In [1]: import numpy as np

In [2]: np.set_printoptions(precision=4, suppress=True, linewidth=120, legacy="1.25")

In [3]: B = np.array([[1, 2, 2, 2, 3, 3],
   ...:     [2, 1, 3, 3, 3, 0],
   ...:     [0, 1, 0, 0, 2, 1],
   ...:     [1, 1, 0, 3, 1, 1]])

In [4]: mat = B.T @ B

In [5]: mat
Out[5]: 
array([[ 6,  5,  8, 11, 10,  4],
       [ 5,  7,  7, 10, 12,  8],
       [ 8,  7, 13, 13, 15,  6],
       [11, 10, 13, 22, 18,  9],
       [10, 12, 15, 18, 23, 12],
       [ 4,  8,  6,  9, 12, 11]])

In [6]: round(float(np.linalg.norm(mat, 2) / np.linalg.norm(mat)), 4)
Out[6]: 0.9904

In [7]: np.abs(np.diag(np.linalg.qr(mat)[1])) > 1e-9
Out[7]: array([ True,  True,  True,  True, False, False])

In [8]: np.linalg.lstsq(mat[:-1].T, mat[-1])[2]
Out[8]: 4

In [9]: round(np.trace(np.linalg.pinv(mat) @ mat), 4)
Out[9]: 4.0

In [10]: B = np.array([[-1, 3, 0],
    ...:     [-1, 0, -2],
    ...:     [1, -1, 0],
    ...:     [2, 3, 1],
    ...:     [1, 3, -3],
    ...:     [3, -1, 2]])

In [11]: B @ mat
---------------------------------------------------------------------------
ValueError                                Traceback (most recent call last)
Cell In[11], line 1
----> 1 B @ mat

ValueError: matmul: Input operand 1 has a mismatch in its core dimension 0, with gufunc signature (n?,k),(k,m?)->(n?,m?) (size 6 is different from 3)

In [12]: np.linalg.matrix_rank(mat @ B)
Out[12]: 3

In [13]: np.einsum("ij->j", mat)
Out[13]: array([44, 49, 62, 83, 90, 50])

In [14]: np.einsum("ij,ij->i", mat, mat)
Out[14]: array([ 362,  431,  712, 1279, 1466,  462])

In [15]: B.T @ mat.T
Out[15]: 
array([[ 41,  51,  57,  81,  88,  57],
       [ 69,  66,  89, 131, 126,  58],
       [-21, -24, -34, -34, -51, -21]])

In [16]: np.einsum("ik,kj->ij", mat, B)
Out[16]: 
array([[ 41,  69, -21],
       [ 51,  66, -24],
       [ 57,  89, -34],
       [ 81, 131, -34],
       [ 88, 126, -51],
       [ 57,  58, -21]])

In [17]: np.linalg.matrix_rank(np.vstack([mat, B.T]))
Out[17]: 6

In [18]: def softmax(z):
    ...:     e = np.exp(z - z.max(axis=-1, keepdims=True))
    ...:     return e / e.sum(axis=-1, keepdims=True)
    ...: 

In [19]: softmax(mat[0])
Out[19]: array([0.0047, 0.0017, 0.0349, 0.7004, 0.2577, 0.0006])

In [20]: att = mat @ mat.T / np.sqrt(6)

In [21]: np.round(softmax(att), 4) + 0
Out[21]: 
array([[0., 0., 0., 0., 1., 0.],
       [0., 0., 0., 0., 1., 0.],
       [0., 0., 0., 0., 1., 0.],
       [0., 0., 0., 0., 1., 0.],
       [0., 0., 0., 0., 1., 0.],
       [0., 0., 0., 0., 1., 0.]])

In [22]: softmax(att).round(6).argmax(axis=1)
Out[22]: array([4, 4, 4, 4, 4, 4])

In [23]: np.round(softmax(att + np.triu(np.full(att.shape, -np.inf), 1)), 4) + 0
Out[23]: 
array([[1., 0., 0., 0., 0., 0.],
       [0., 1., 0., 0., 0., 0.],
       [0., 0., 1., 0., 0., 0.],
       [0., 0., 0., 1., 0., 0.],
       [0., 0., 0., 0., 1., 0.],
       [0., 0., 0., 0., 1., 0.]])

In [24]: C2 = mat.T @ mat

In [25]: np.round(np.linalg.svd(mat, compute_uv=False) ** 2, 4) + 0
Out[25]: array([4622.0327,   66.8752,   21.7046,    1.3875,    0.    ,    0.    ])

In [26]: np.linalg.matrix_rank(C2)
Out[26]: 4

In [27]: C2
Out[27]: 
array([[ 362,  383,  504,  678,  716,  375],
       [ 383,  431,  538,  724,  791,  440],
       [ 504,  538,  712,  937, 1010,  529],
       [ 678,  724,  937, 1279, 1343,  715],
       [ 716,  791, 1010, 1343, 1466,  796],
       [ 375,  440,  529,  715,  796,  462]])

In [28]: np.diag(C2)
Out[28]: array([ 362,  431,  712, 1279, 1466,  462])

In [29]: np.allclose(C2, C2.T)
Out[29]: True

In [30]: (mat @ mat.T).shape
Out[30]: (6, 6)

In [31]: np.round(np.linalg.eigvalsh(C2)[::-1], 4) + 0
Out[31]: array([4622.0327,   66.8752,   21.7046,    1.3875,    0.    ,    0.    ])
